% python3 -q
>>> import numpy as np
>>> from numpy import linalg as LA
>>> np.set_printoptions(suppress=True, linewidth=120)
>>> B = np.array([[1, 0, -1, 0, -2, -1, -1, 1, -3, 1, -2],
...     [-2, 1, -2, -2, -1, 0, 1, 3, -3, -3, -2],
...     [2, -1, 2, 2, 3, -3, 0, 0, 1, 3, 2],
...     [0, -1, -3, 0, 1, -2, -1, 2, 0, -2, 3],
...     [-3, -3, 3, -2, 2, -1, -2, 3, -1, -2, 2],
...     [-1, 3, 0, 3, 1, 3, -2, 3, 1, 0, 3],
...     [1, 2, 2, 3, 0, 0, 1, 1, 0, -1, 3],
...     [-3, -3, -2, -1, -3, -1, 2, 2, 1, -3, 0],
...     [3, 1, 3, -3, 3, -2, 1, 2, -1, 2, 0],
...     [0, -3, -2, -2, -2, -1, 0, 2, 1, 0, 0],
...     [1, -3, 1, 0, -3, -3, -3, 1, -1, -1, 1]])
>>> arr = np.tril(B)
>>> arr
array([[ 1,  0,  0,  0,  0,  0,  0,  0,  0,  0,  0],
       [-2,  1,  0,  0,  0,  0,  0,  0,  0,  0,  0],
       [ 2, -1,  2,  0,  0,  0,  0,  0,  0,  0,  0],
       [ 0, -1, -3,  0,  0,  0,  0,  0,  0,  0,  0],
       [-3, -3,  3, -2,  2,  0,  0,  0,  0,  0,  0],
       [-1,  3,  0,  3,  1,  3,  0,  0,  0,  0,  0],
       [ 1,  2,  2,  3,  0,  0,  1,  0,  0,  0,  0],
       [-3, -3, -2, -1, -3, -1,  2,  2,  0,  0,  0],
       [ 3,  1,  3, -3,  3, -2,  1,  2, -1,  0,  0],
       [ 0, -3, -2, -2, -2, -1,  0,  2,  1,  0,  0],
       [ 1, -3,  1,  0, -3, -3, -3,  1, -1, -1,  1]])
>>> # triangular
>>> u, v = arr[10], arr[7]
>>> print(u @ v)
12
>>> pr = (u @ v) / (u @ u) * u
>>> np.round((v - pr) @ u, 3)
np.float64(-0.0)
>>> rk = LA.matrix_rank(arr)
>>> rk
np.int64(10)
>>> ns = LA.svd(arr)[2][rk:].T
>>> [int(LA.matrix_rank(np.delete(arr, i, axis=0))) for i in range(11)]
[10, 10, 10, 10, 9, 9, 9, 9, 9, 9, 9]
>>> [int(LA.matrix_rank(arr[:i])) for i in range(1, len(arr) + 1)]
[1, 2, 3, 3, 4, 5, 6, 7, 8, 9, 10]
>>> np.round(ns @ ns.T, 3) + 0
array([[0. , 0. , 0. , 0. , 0. , 0. , 0. , 0. , 0. , 0. , 0. ],
       [0. , 0. , 0. , 0. , 0. , 0. , 0. , 0. , 0. , 0. , 0. ],
       [0. , 0. , 0. , 0. , 0. , 0. , 0. , 0. , 0. , 0. , 0. ],
       [0. , 0. , 0. , 0. , 0. , 0. , 0. , 0. , 0. , 0. , 0. ],
       [0. , 0. , 0. , 0. , 0. , 0. , 0. , 0. , 0. , 0. , 0. ],
       [0. , 0. , 0. , 0. , 0. , 0. , 0. , 0. , 0. , 0. , 0. ],
       [0. , 0. , 0. , 0. , 0. , 0. , 0. , 0. , 0. , 0. , 0. ],
       [0. , 0. , 0. , 0. , 0. , 0. , 0. , 0. , 0. , 0. , 0. ],
       [0. , 0. , 0. , 0. , 0. , 0. , 0. , 0. , 0. , 0. , 0. ],
       [0. , 0. , 0. , 0. , 0. , 0. , 0. , 0. , 0. , 0.5, 0.5],
       [0. , 0. , 0. , 0. , 0. , 0. , 0. , 0. , 0. , 0.5, 0.5]])
>>> ns.shape
(11, 1)
>>> rng = np.random.default_rng(117)
>>> z = rng.permutation(11)
>>> z
array([ 0,  8,  4,  7,  9, 10,  1,  3,  2,  6,  5])
>>> B = arr[z][:, z]
>>> np.diag(B)
array([ 1, -1,  2,  2,  0,  1,  1,  0,  2,  1,  3])
>>> B
array([[ 1,  0,  0,  0,  0,  0,  0,  0,  0,  0,  0],
       [ 3, -1,  3,  2,  0,  0,  1, -3,  3,  1, -2],
       [-3,  0,  2,  0,  0,  0, -3, -2,  3,  0,  0],
       [-3,  0, -3,  2,  0,  0, -3, -1, -2,  2, -1],
       [ 0,  1, -2,  2,  0,  0, -3, -2, -2,  0, -1],
       [ 1, -1, -3,  1, -1,  1, -3,  0,  1, -3, -3],
       [-2,  0,  0,  0,  0,  0,  1,  0,  0,  0,  0],
       [ 0,  0,  0,  0,  0,  0, -1,  0, -3,  0,  0],
       [ 2,  0,  0,  0,  0,  0, -1,  0,  2,  0,  0],
       [ 1,  0,  0,  0,  0,  0,  2,  3,  2,  1,  0],
       [-1,  0,  1,  0,  0,  0,  3,  3,  0,  0,  3]])
>>> np.round(LA.det(B), 3), round(LA.det(arr[z]), 3)
(np.float64(-0.0), np.float64(-0.0))
>>> print(np.round(np.sort(np.abs(LA.eigvals(B))), 3))
[0. 0. 1. 1. 1. 1. 1. 2. 2. 2. 3.]
>>> np.trace(B)
np.int64(12)
>>> F = np.cumsum(np.array([[-1, -2, 0],
...     [-1, -2, 0],
...     [-2, -1, 2],
...     [-1, -1, 2],
...     [1, -1, 1],
...     [1, 0, 1],
...     [0, 2, 2],
...     [0, 2, 0],
...     [-2, 1, 2],
...     [-2, 1, 0],
...     [0, -2, 0],
...     [2, -2, -1],
...     [-2, 0, 1],
...     [0, -1, -2],
...     [-1, 0, -2],
...     [-1, 0, -1],
...     [2, -1, 1],
...     [-1, 0, 0],
...     [0, 2, -1],
...     [-2, -1, 1],
...     [0, 1, 1],
...     [1, 1, 0],
...     [2, 0, 0],
...     [1, -2, -1],
...     [1, -2, -2],
...     [-1, 0, 0],
...     [2, 2, 0]]), axis=0)
>>> F
array([[ -1,  -2,   0],
       [ -2,  -4,   0],
       [ -4,  -5,   2],
       [ -5,  -6,   4],
       [ -4,  -7,   5],
       [ -3,  -7,   6],
       [ -3,  -5,   8],
       [ -3,  -3,   8],
       [ -5,  -2,  10],
       [ -7,  -1,  10],
       [ -7,  -3,  10],
       [ -5,  -5,   9],
       [ -7,  -5,  10],
       [ -7,  -6,   8],
       [ -8,  -6,   6],
       [ -9,  -6,   5],
       [ -7,  -7,   6],
       [ -8,  -7,   6],
       [ -8,  -5,   5],
       [-10,  -6,   6],
       [-10,  -5,   7],
       [ -9,  -4,   7],
       [ -7,  -4,   7],
       [ -6,  -6,   6],
       [ -5,  -8,   4],
       [ -6,  -8,   4],
       [ -4,  -6,   4]])
>>> B = np.c_[F[:, :2] @ np.array([[2, 2], [2, 2]]), np.array([-2, -1, -1, 0, 1, 0, 2, -2, 0, -2, -2, -1, 1, -1, 1, -1, 0, -2, -1, 0, 0, -2, 1, -1, 2, -1, -1])]
>>> B
array([[ -6,  -6,  -2],
       [-12, -12,  -1],
       [-18, -18,  -1],
       [-22, -22,   0],
       [-22, -22,   1],
       [-20, -20,   0],
       [-16, -16,   2],
       [-12, -12,  -2],
       [-14, -14,   0],
       [-16, -16,  -2],
       [-20, -20,  -2],
       [-20, -20,  -1],
       [-24, -24,   1],
       [-26, -26,  -1],
       [-28, -28,   1],
       [-30, -30,  -1],
       [-28, -28,   0],
       [-30, -30,  -2],
       [-26, -26,  -1],
       [-32, -32,   0],
       [-30, -30,   0],
       [-26, -26,  -2],
       [-22, -22,   1],
       [-24, -24,  -1],
       [-26, -26,   2],
       [-28, -28,  -1],
       [-20, -20,  -1]])
>>> np.round(LA.norm(B - F @ LA.lstsq(F, B)[0], axis=0), 3) + 0
array([0.   , 0.   , 6.114])
>>> hat = F @ LA.solve(F.T @ F, F.T)
>>> np.round(hat @ F[:, 0], 3)
array([ -1.,  -2.,  -4.,  -5.,  -4.,  -3.,  -3.,  -3.,  -5.,  -7.,  -7.,  -5.,  -7.,  -7.,  -8.,  -9.,  -7.,  -8.,
        -8., -10., -10.,  -9.,  -7.,  -6.,  -5.,  -6.,  -4.])
>>> np.allclose(hat @ hat, hat)
True
>>> np.trace(hat)
np.float64(3.0)
>>> d = LA.norm(F[:, None] - F[None], axis=-1)
>>> d[7].round(6).argsort(kind="stable")[:4]
array([ 7,  6,  8, 11])
>>> d.shape
(27, 27)
>>> print(np.unravel_index(d.round(6).argmax(), d.shape))
(np.int64(0), np.int64(12))
>>> d[:5, :5].round(3)
array([[0.   , 2.236, 4.69 , 6.928, 7.681],
       [2.236, 0.   , 3.   , 5.385, 6.164],
       [4.69 , 3.   , 0.   , 2.449, 3.606],
       [6.928, 5.385, 2.449, 0.   , 1.732],
       [7.681, 6.164, 3.606, 1.732, 0.   ]])
>>> d.mean(axis=1).argmax()
np.int64(0)
>>> B = np.array([[-3, 1, 2], [0, 0, -1], [2, -3, 3]])
>>> np.einsum("ik,kj->ij", F, B)
array([[  3,  -1,   0],
       [  6,  -2,   0],
       [ 16, -10,   3],
       [ 23, -17,   8],
       [ 22, -19,  14],
       [ 21, -21,  19],
       [ 25, -27,  23],
       [ 25, -27,  21],
       [ 35, -35,  22],
       [ 41, -37,  17],
       [ 41, -37,  19],
       [ 33, -32,  22],
       [ 41, -37,  21],
       [ 37, -31,  16],
       [ 36, -26,   8],
       [ 37, -24,   3],
       [ 33, -25,  11],
       [ 36, -26,   9],
       [ 34, -23,   4],
       [ 42, -28,   4],
       [ 44, -31,   6],
       [ 41, -30,   7],
       [ 35, -28,  11],
       [ 30, -24,  12],
       [ 23, -17,  10],
       [ 26, -18,   8],
       [ 20, -16,  10]])
>>> LA.matrix_rank(np.vstack([F, B.T]))
np.int64(3)
>>> np.einsum("ik,kj->ji", F, B)
array([[  3,   6,  16,  23,  22,  21,  25,  25,  35,  41,  41,  33,  41,  37,  36,  37,  33,  36,  34,  42,  44,  41,
         35,  30,  23,  26,  20],
       [ -1,  -2, -10, -17, -19, -21, -27, -27, -35, -37, -37, -32, -37, -31, -26, -24, -25, -26, -23, -28, -31, -30,
        -28, -24, -17, -18, -16],
       [  0,   0,   3,   8,  14,  19,  23,  21,  22,  17,  19,  22,  21,  16,   8,   3,  11,   9,   4,   4,   6,   7,
         11,  12,  10,   8,  10]])
>>> m1 = np.load("arr.npy")
>>> m1.round(3)
array([[ 1.   ,  0.   ,  0.   ,  0.   ,  0.   ,  0.   ,  0.   ],
       [ 0.   ,  0.5  ,  0.   ,  0.   ,  0.   ,  0.   , -0.866],
       [ 0.   ,  0.   ,  1.   ,  0.   ,  0.   ,  0.   ,  0.   ],
       [ 0.   ,  0.   ,  0.   ,  1.   ,  0.   ,  0.   ,  0.   ],
       [ 0.   ,  0.   ,  0.   ,  0.   ,  1.   ,  0.   ,  0.   ],
       [ 0.   ,  0.   ,  0.   ,  0.   ,  0.   ,  1.   ,  0.   ],
       [ 0.   ,  0.866,  0.   ,  0.   ,  0.   ,  0.   ,  0.5  ]])
>>> np.round(m1 @ m1, 3)
array([[ 1.   ,  0.   ,  0.   ,  0.   ,  0.   ,  0.   ,  0.   ],
       [ 0.   , -0.5  ,  0.   ,  0.   ,  0.   ,  0.   , -0.866],
       [ 0.   ,  0.   ,  1.   ,  0.   ,  0.   ,  0.   ,  0.   ],
       [ 0.   ,  0.   ,  0.   ,  1.   ,  0.   ,  0.   ,  0.   ],
       [ 0.   ,  0.   ,  0.   ,  0.   ,  1.   ,  0.   ,  0.   ],
       [ 0.   ,  0.   ,  0.   ,  0.   ,  0.   ,  1.   ,  0.   ],
       [ 0.   ,  0.866,  0.   ,  0.   ,  0.   ,  0.   , -0.5  ]])
>>> (LA.matrix_power((m1 != 0) + (m1.T != 0) + np.eye(7), 7) > 0).astype(int)
array([[1, 0, 0, 0, 0, 0, 0],
       [0, 1, 0, 0, 0, 0, 1],
       [0, 0, 1, 0, 0, 0, 0],
       [0, 0, 0, 1, 0, 0, 0],
       [0, 0, 0, 0, 1, 0, 0],
       [0, 0, 0, 0, 0, 1, 0],
       [0, 1, 0, 0, 0, 0, 1]])
>>> round(float(LA.det(m1)), 3)
1.0
>>> x0 = np.array([-3, -3, -2, -2, -1, 2, 1])
>>> h = np.maximum(m1 @ x0, 0)
>>> m1.T @ h
array([0., 0., 0., 0., 0., 2., 0.])
>>> np.round(np.maximum(m1 @ x0, 0) - np.maximum(-m1 @ x0, 0), 3)
array([-3.   , -2.366, -2.   , -2.   , -1.   ,  2.   , -2.098])
>>> M = np.load("dump.npy")
>>> M
array([[ 1.4, -0.2,  0.2, -0.3, -1.5,  0.9,  1.8, -1.1,  0.8,  0.8,  1.8,  0.3, -0.8, -0.2,  1.5],
       [-0.3, -1. , -0.4, -0.4, -0.9,  0.7,  0.9, -2.2,  0.6, -0.4, -0.9,  0. ,  0.8, -0.6, -0.4],
       [ 1.5,  0.5, -1.9, -1.8,  0.2, -0.6, -0.9, -0.4,  1.6, -0.4, -1.5, -0.4,  0.7,  0.9,  1.2],
       [ 1. , -0.3, -0.1,  1.5,  0. ,  1. , -0.3, -1.7,  0.2,  0.8,  1.4, -0.6,  0.8,  0.8,  1.2],
       [ 0.5,  1. ,  0.1, -1.5,  1.7,  0. , -0.9,  0.6, -0.7,  1.5, -0.1,  0. , -0.4,  0.8,  2.5],
       [ 0. ,  0.2, -0.8, -0.7,  0.1,  1. ,  0.2,  2.2,  0.7, -0.7, -1.9, -0.4, -1. , -0.8,  0.5],
       [ 0.5, -0.5, -0.2,  0.9, -0.4,  1.3,  0.3,  1.5,  0.8,  0.2,  2.1,  1.5,  0. , -0.1,  0.4],
       [ 0.1,  1.4, -1.1,  0.1, -1.2,  0.6,  0. , -1.2, -0.5, -1.6,  0.4,  0.8,  0.3,  2.1,  2.5],
       [ 1.7,  0.6,  2.2, -0.8, -2.4,  0.6, -1.3, -1.6, -1.1, -0.8,  0.5,  0.6, -0.5,  0.3, -0.5],
       [-0.1,  0.2, -0.6,  0.3,  1.7,  0.6,  0.2, -1. , -0.9, -1.2, -0.5,  0.4,  0.4,  0.2, -0.7],
       [-0.5,  0.9, -1.3, -0.3,  2.4, -1.7,  0.3, -0.4, -0.7,  0.4,  1.2, -0.2, -0.8, -1.6,  1. ],
       [ 0.1,  0.3,  0.5,  1.1, -0.7, -1. ,  0.5,  0.8, -0.9, -0.3, -0.3, -0.9, -0.6, -2.1, -0.8],
       [ 1. , -0.1,  1.1,  0. , -0.7,  0.4, -1.5,  0.4,  1.5,  0.2,  0.3, -2.4,  1.6, -0.8, -0.8],
       [ 0.8,  1. ,  0.7, -0.1,  0.9,  0.4, -0.5,  3. , -0.3, -0.2,  0.9, -2. ,  1.6,  0.7,  1.1]])
>>> u, v = M[3], M[8]
>>> round(float(u @ v), 3)
2.53
>>> print(u @ u)
13.05
>>> pr = (u @ v) / (u @ u) * u
>>> round(float((v - pr) @ u), 3)
0.0
>>> LA.matrix_rank(np.outer(u, v))
np.int64(1)
>>> print(round(float(LA.norm(u + v) ** 2 + LA.norm(u - v) ** 2), 3))
70.4
>>> pr.round(3)
array([ 0.194, -0.058, -0.019,  0.291,  0.   ,  0.194, -0.058, -0.33 ,  0.039,  0.155,  0.271, -0.116,  0.155,  0.155,
        0.233])
